>>> import numpy as np
>>> import numpy.linalg as la
>>> np.set_printoptions(precision=2, suppress=True, linewidth=100)
>>> rd = lambda a: np.round(a, 2) + 0
>>> W0 = np.loadtxt("sample4.csv", delimiter=",")
>>> W0
array([[0., 0., 1., 0., 0., 0., 0.],
       [0., 0., 0., 0., 1., 0., 0.],
       [0., 0., 0., 0., 0., 0., 1.],
       [0., 0., 0., 0., 0., 1., 0.],
       [0., 1., 0., 0., 0., 0., 0.],
       [0., 0., 0., 1., 0., 0., 0.],
       [1., 0., 0., 0., 0., 0., 0.]])
>>> x0 = np.array([-2, 1, 2, -2, 2, 0, -3])
>>> 7 - la.matrix_rank(W0 - np.eye(7), tol=1e-8)
np.int64(3)
>>> rd(la.norm(x0)), rd(la.norm(W0 @ x0))
(np.float64(5.1), np.float64(5.1))
>>> sv = 20 * 0.9 ** np.arange(4)
>>> rng = np.random.default_rng(641)
>>> m1 = rng.normal(size=(24, 4)) * rng.permutation(sv)
>>> rd(m1)
array([[ 12.85,   4.43,  -1.13,  18.91],
       [ 21.71,  -5.88,  -6.15,  16.23],
       [-32.86,   7.96,  50.72,   7.6 ],
       [ -4.89, -23.84, -49.44, -25.29],
       [ 10.09,  -8.13,   4.51,   2.31],
       [ -5.41,  -0.31,  25.66,   1.95],
       [  0.71, -36.26,  32.05, -13.72],
       [ -2.01,   5.93,  18.22, -26.51],
       [ -9.85, -17.07,  -0.56,  -9.22],
       [ -1.06,  -8.52, -42.88,   4.11],
       [  8.72, -11.67,  -9.29, -40.36],
       [ 15.67, -11.53,   6.99,   0.7 ],
       [-16.83,  15.69, -44.87,  23.33],
       [ -4.32,  -0.24, -17.52,   9.09],
       [ 19.46, -24.8 , -14.13,  -7.65],
       [  6.96,  13.59,   2.96, -14.63],
       [-18.36,  10.49, -12.88,  -3.07],
       [  7.66,  26.06,  -6.21,  19.26],
       [-11.23,   8.71,   8.9 , -21.51],
       [ 30.84,  14.22,  10.53,  21.08],
       [  6.57,  -0.7 ,  36.78,  -7.85],
       [ -6.73,  -5.44,  -1.36, -58.51],
       [  0.3 ,   2.82,  10.3 ,   3.1 ],
       [ -7.09,  -6.4 ,   0.16,  -1.43]])
>>> Y = np.array([[0, -7, 5], [-5, 8, -9], [3, -9, 6], [7, 3, 9]])
>>> la.matrix_rank(m1 @ Y)
np.int64(3)
>>> rd(np.einsum("ij->j", m1))
array([  20.92,  -50.88,    1.36, -102.08])
>>> cen = m1 - m1.mean(axis=0)
>>> evecs = la.svd(cen)[2][:2]
>>> Y = cen - cen @ evecs.T @ evecs
>>> rd(Y.std(axis=0))
array([13.56, 11.25,  1.23,  4.81])
>>> rd(np.cov(cen @ evecs.T, rowvar=False))
array([[588.94,   0.  ],
       [  0.  , 456.44]])
>>> def softmax(z):
...     e = np.exp(z - z.max(axis=-1, keepdims=True))
...     return e / e.sum(axis=-1, keepdims=True)
... 
>>> rd(softmax(10 * m1[18]))
array([0.  , 0.13, 0.87, 0.  ])
>>> rd(softmax(m1[18]))
array([0.  , 0.45, 0.55, 0.  ])
>>> scores = m1 @ m1.T / np.sqrt(4)
>>> rd(softmax(scores)[18] @ m1)
array([ -6.73,  -5.44,  -1.36, -58.51])
>>> softmax(scores).round(6).argmax(axis=1)
array([19, 19,  2,  3,  6,  2,  6, 21,  6,  3, 21,  6, 12, 12,  3, 21, 12, 17, 21, 19,  2, 21,  2,
        6])
>>> C2 = np.cov(m1, rowvar=False)
>>> rd(np.corrcoef(m1.T))
array([[ 1.  , -0.13, -0.05,  0.17],
       [-0.13,  1.  ,  0.07,  0.39],
       [-0.05,  0.07,  1.  , -0.05],
       [ 0.17,  0.39, -0.05,  1.  ]])
>>> C2.shape
(4, 4)
>>> rd(C2)
array([[200.78, -26.96, -15.63,  48.95],
       [-26.96, 209.52,  23.97, 113.91],
       [-15.63,  23.97, 584.85, -21.81],
       [ 48.95, 113.91, -21.81, 399.97]])
>>> rd(m1.std(axis=0))
array([13.87, 14.17, 23.67, 19.58])
>>> np.argwhere(np.triu(np.abs(np.corrcoef(m1.T)) > 0.8, 1))
array([], shape=(0, 2), dtype=int64)
>>> rd(np.corrcoef(m1[:, 3], m1[:, 2])[0, 1])
np.float64(-0.05)
>>> np.argsort(-m1.std(axis=0).round(6), kind="stable")
array([2, 3, 1, 0])
>>> feats = np.array([[1, -2, 4, -8], [1, -1, 1, -1], [1, 0, 0, 0]])
>>> Y = np.c_[m1[:, :2] @ np.array([[-1, 5], [2, -4]]), np.array([-3, 0, 4, 5, -4, 1, 0, 5, -2, -4, -3, -4, -5, 1, -4, 2, -3, -2, 0, 1, 5, 0, 4, -4])]
>>> rd(Y)
array([[  -3.99,   46.55,   -3.  ],
       [ -33.46,  132.06,    0.  ],
       [  48.78, -196.16,    4.  ],
       [ -42.8 ,   70.94,    5.  ],
       [ -26.35,   82.98,   -4.  ],
       [   4.78,  -25.81,    1.  ],
       [ -73.23,  148.59,    0.  ],
       [  13.86,  -33.73,    5.  ],
       [ -24.29,   19.03,   -2.  ],
       [ -15.98,   28.8 ,   -4.  ],
       [ -32.06,   90.3 ,   -3.  ],
       [ -38.73,  124.45,   -4.  ],
       [  48.21, -146.9 ,   -5.  ],
       [   3.83,  -20.62,    1.  ],
       [ -69.06,  196.49,   -4.  ],
       [  20.21,  -19.53,    2.  ],
       [  39.35, -133.77,   -3.  ],
       [  44.46,  -65.95,   -2.  ],
       [  28.65,  -91.  ,    0.  ],
       [  -2.4 ,   97.32,    1.  ],
       [  -7.97,   35.65,    5.  ],
       [  -4.15,  -11.88,    0.  ],
       [   5.34,   -9.78,    4.  ],
       [  -5.7 ,   -9.88,   -4.  ]])
>>> la.matrix_rank(Y)
np.int64(3)
>>> la.matrix_rank(np.c_[m1, Y])
np.int64(5)
>>> rd(la.norm(Y - m1 @ la.lstsq(m1, Y)[0], axis=0))
array([ 0.  ,  0.  , 13.83])
>>> np.diff(feats, axis=0)
array([[ 0,  1, -3,  7],
       [ 0,  1, -1,  1]])
>>> np.count_nonzero(feats)
np.int64(9)
>>> la.rank(feats)
Traceback (most recent call last):
  File "<python-input-43>", line 1, in <module>
    la.rank(feats)
    ^^^^^^^
AttributeError: module 'numpy.linalg' has no attribute 'rank'
>>> feats[3]
Traceback (most recent call last):
  File "<python-input-44>", line 1, in <module>
    feats[3]
    ~~~~~^^^
IndexError: index 3 is out of bounds for axis 0 with size 3
>>> feats.sum(axis=0)
array([ 3, -3,  5, -9])
>>> feats.sum(axis=1)
array([-5,  0,  1])
>>> feats - feats[0]
array([[ 0,  0,  0,  0],
       [ 0,  1, -3,  7],
       [ 0,  2, -4,  8]])
>>> np.unravel_index(np.abs(feats).argmax(), feats.shape)
(np.int64(0), np.int64(3))
>>> rd(la.svd(feats, compute_uv=False))
array([9.37, 1.4 , 0.57])
>>> rd(la.norm(feats))
np.float64(9.49)
>>> Y = feats[0, 0] * feats[1:] - np.outer(feats[1:, 0], feats[0])
>>> Y
array([[ 0,  1, -3,  7],
       [ 0,  2, -4,  8]])
>>> feats[:, 0] / feats[0, 0]
array([1., 1., 1.])
>>> la.matrix_rank(Y), la.matrix_rank(feats)
(np.int64(2), np.int64(3))
>>> Z = np.array([[3, 0, 2, 1, 0], [0, 3, 0, 1, 1]])
>>> arr = np.repeat(Z, 15 // 2, axis=0)
>>> arr = arr + 0.1 * rng.normal(size=arr.shape)
>>> rd(arr)
array([[ 3.22,  0.03,  1.93,  1.02,  0.06],
       [ 3.11,  0.22,  1.97,  0.96,  0.29],
       [ 3.05, -0.13,  1.97,  1.08, -0.04],
       [ 3.03, -0.07,  1.93,  0.97, -0.04],
       [ 2.92, -0.05,  1.84,  1.12, -0.12],
       [ 3.27,  0.05,  1.93,  0.95, -0.08],
       [ 3.13,  0.08,  1.85,  0.92,  0.04],
       [ 0.  ,  3.07,  0.2 ,  1.08,  1.17],
       [ 0.03,  3.01,  0.03,  0.94,  0.97],
       [-0.02,  2.86, -0.05,  1.02,  1.02],
       [ 0.07,  3.03, -0.02,  1.06,  0.94],
       [ 0.27,  3.02,  0.1 ,  1.23,  0.87],
       [ 0.11,  2.99,  0.13,  1.05,  1.14],
       [ 0.18,  2.78,  0.02,  1.  ,  1.09]])
>>> cen = (arr - arr.mean(axis=0)) / arr.std(axis=0)
>>> np.argwhere(np.abs(cen) > 2)
array([[11,  3]])
>>> rd(cen.std(axis=0))
array([1., 1., 1., 1., 1.])
>>> c = la.lstsq(np.delete(cen, 1, axis=1), cen[:, 1])[0]
>>> rd(1 - np.var(cen[:, 1] - np.delete(cen, 1, axis=1) @ c))
np.float64(0.99)
>>> O, Rm = la.qr(arr)
>>> rd(Rm)
array([[-8.22, -0.28, -5.07, -2.74, -0.12],
       [ 0.  , -7.85, -0.01, -2.71, -2.72],
       [ 0.  ,  0.  , -0.3 , -0.11, -0.14],
       [ 0.  ,  0.  ,  0.  ,  0.34, -0.17],
       [ 0.  ,  0.  ,  0.  ,  0.  ,  0.32]])
